>>> import numpy as np
>>> np.set_printoptions(suppress=True, linewidth=140)
>>> K = np.load("block11.npy")
>>> print(K)
[[3 0 1 2 0 1]
 [1 1 0 2 0 1]
 [2 2 1 3 0 2]
 [1 1 2 1 0 3]
 [0 2 3 0 3 3]
 [3 3 0 1 0 1]
 [0 3 3 0 3 2]]
>>> x = np.array([2, 2, 1, 2, 0, 2])
>>> y = K @ x
>>> print(np.round(np.linalg.lstsq(K, y)[0], 1) + 0)
[2. 2. 1. 2. 0. 2.]
>>> try:
...     np.linalg.solve(K, y)
... except np.linalg.LinAlgError as e:
...     print(e)
... 
Last 2 dimensions of the array must be square
>>> print(np.round(np.linalg.pinv(K) @ K, 1) + 0)
[[1. 0. 0. 0. 0. 0.]
 [0. 1. 0. 0. 0. 0.]
 [0. 0. 1. 0. 0. 0.]
 [0. 0. 0. 1. 0. 0.]
 [0. 0. 0. 0. 1. 0.]
 [0. 0. 0. 0. 0. 1.]]
>>> rng = np.random.default_rng(963)
>>> y = y + 0.3 * rng.normal(size=7)
>>> print(y.round(1))
[12.9  9.7 19.5 14.4 13.2 15.9 13.2]
>>> beta, *_ = np.linalg.lstsq(K, y)
>>> print([round(float(np.linalg.norm(np.linalg.solve(K.T @ K + lam * np.eye(6), K.T @ y))), 2) for lam in (0, 1, 10, 100)])
[4.23, 4.11, 3.66, 1.89]
>>> print(beta.round(1))
[ 1.9  2.1  1.4  2.  -0.4  1.9]
>>> P = K @ np.linalg.solve(K.T @ K, K.T)
>>> print(round(np.trace(P), 1))
6.0
>>> print(P.round(1) + 0)
[[ 1.  -0.1  0.1  0.   0.   0.   0. ]
 [-0.1  0.6  0.4 -0.2  0.2  0.  -0.2]
 [ 0.1  0.4  0.7  0.1 -0.2  0.   0.2]
 [ 0.  -0.2  0.1  0.9  0.1  0.  -0.1]
 [ 0.   0.2 -0.2  0.1  0.9  0.   0.1]
 [ 0.   0.   0.   0.   0.   1.   0. ]
 [ 0.  -0.2  0.2 -0.1  0.1  0.   0.9]]
>>> print(np.allclose(P @ P, P))
True
>>> J = np.load("sample9.npy")
>>> print(J)
[[ 0.7  0.5  1.2]
 [ 0.8  0.7  1.5]
 [ 0.4 -1.2 -0.1]
 [-1.2 -1.1 -0.5]
 [-0.1  0.2  1.6]]
>>> out = np.array([[4, 0, 2], [3, 2, 3]])
>>> C = np.kron(out, J)
>>> print(np.linalg.matrix_rank(C))
6
>>> print(round(np.linalg.norm(C, 2), 1), round(float(np.linalg.norm(out, 2) * np.linalg.norm(J, 2)), 1))
19.1 19.1
>>> out = np.array([[0.7], [0.3], [-0.4], [0.0], [0.8], [0.8]])
>>> C = np.array([[-0.4, 0.3, -0.4]])
>>> m1 = out @ C
>>> print(m1.round(1))
[[-0.3  0.2 -0.3]
 [-0.1  0.1 -0.1]
 [ 0.2 -0.1  0.2]
 [ 0.   0.   0. ]
 [-0.3  0.2 -0.3]
 [-0.3  0.2 -0.3]]
>>> # column 2 repeats column 0
>>> def softmax(z):
...     e = np.exp(z - z.max(axis=-1, keepdims=True))
...     return e / e.sum(axis=-1, keepdims=True)
... 
>>> print(np.round(softmax(m1).sum(axis=1), 1))
[1. 1. 1. 1. 1. 1.]
>>> print(np.round(softmax(m1[2]), 1))
[0.4 0.3 0.4]
>>> att = m1 @ m1.T / np.sqrt(3)
>>> print(softmax(att).round(6).argmax(axis=1))
[4 4 2 0 4 4]
>>> print(np.round(softmax(att + np.triu(np.full(att.shape, -np.inf), 1)), 1))
[[1.  0.  0.  0.  0.  0. ]
 [0.5 0.5 0.  0.  0.  0. ]
 [0.3 0.3 0.4 0.  0.  0. ]
 [0.2 0.2 0.2 0.2 0.  0. ]
 [0.2 0.2 0.2 0.2 0.2 0. ]
 [0.2 0.2 0.1 0.2 0.2 0.2]]
>>> print(np.round(softmax(att), 1))
[[0.2 0.2 0.1 0.2 0.2 0.2]
 [0.2 0.2 0.2 0.2 0.2 0.2]
 [0.2 0.2 0.2 0.2 0.2 0.2]
 [0.2 0.2 0.2 0.2 0.2 0.2]
 [0.2 0.2 0.1 0.2 0.2 0.2]
 [0.2 0.2 0.1 0.2 0.2 0.2]]
>>> r = np.linalg.matrix_rank(m1)
>>> print(r)
1
>>> N = np.linalg.svd(m1)[2][r:].T
>>> print(np.allclose(m1 @ N, 0))
True
>>> print([int(np.linalg.matrix_rank(np.delete(m1, i, axis=0))) for i in range(6)])
[1, 1, 1, 1, 1, 1]
>>> print([int(np.linalg.matrix_rank(m1[:i])) for i in range(1, len(m1) + 1)])
[1, 1, 1, 1, 1, 1]
>>> arr = np.loadtxt("mat.csv", delimiter=",")
>>> print(arr)
[[ 7.  0.  0.  0.  0.]
 [-4.  0.  0.  0.  0.]
 [-8. -1. -3.  0.  0.]
 [ 1.  7.  7.  1.  0.]
 [-8. -9. -7.  4.  0.]]
>>> # triangular
>>> out = arr / np.sqrt((arr ** 2).mean(axis=1, keepdims=True))
>>> print(np.round(np.linalg.norm(out, axis=1), 1))
[2.2 2.2 2.2 2.2 2.2]
>>> print(np.round(arr - arr.mean(axis=1, keepdims=True), 1))
[[ 5.6 -1.4 -1.4 -1.4 -1.4]
 [-3.2  0.8  0.8  0.8  0.8]
 [-5.6  1.4 -0.6  2.4  2.4]
 [-2.2  3.8  3.8 -2.2 -3.2]
 [-4.  -5.  -3.   8.   4. ]]
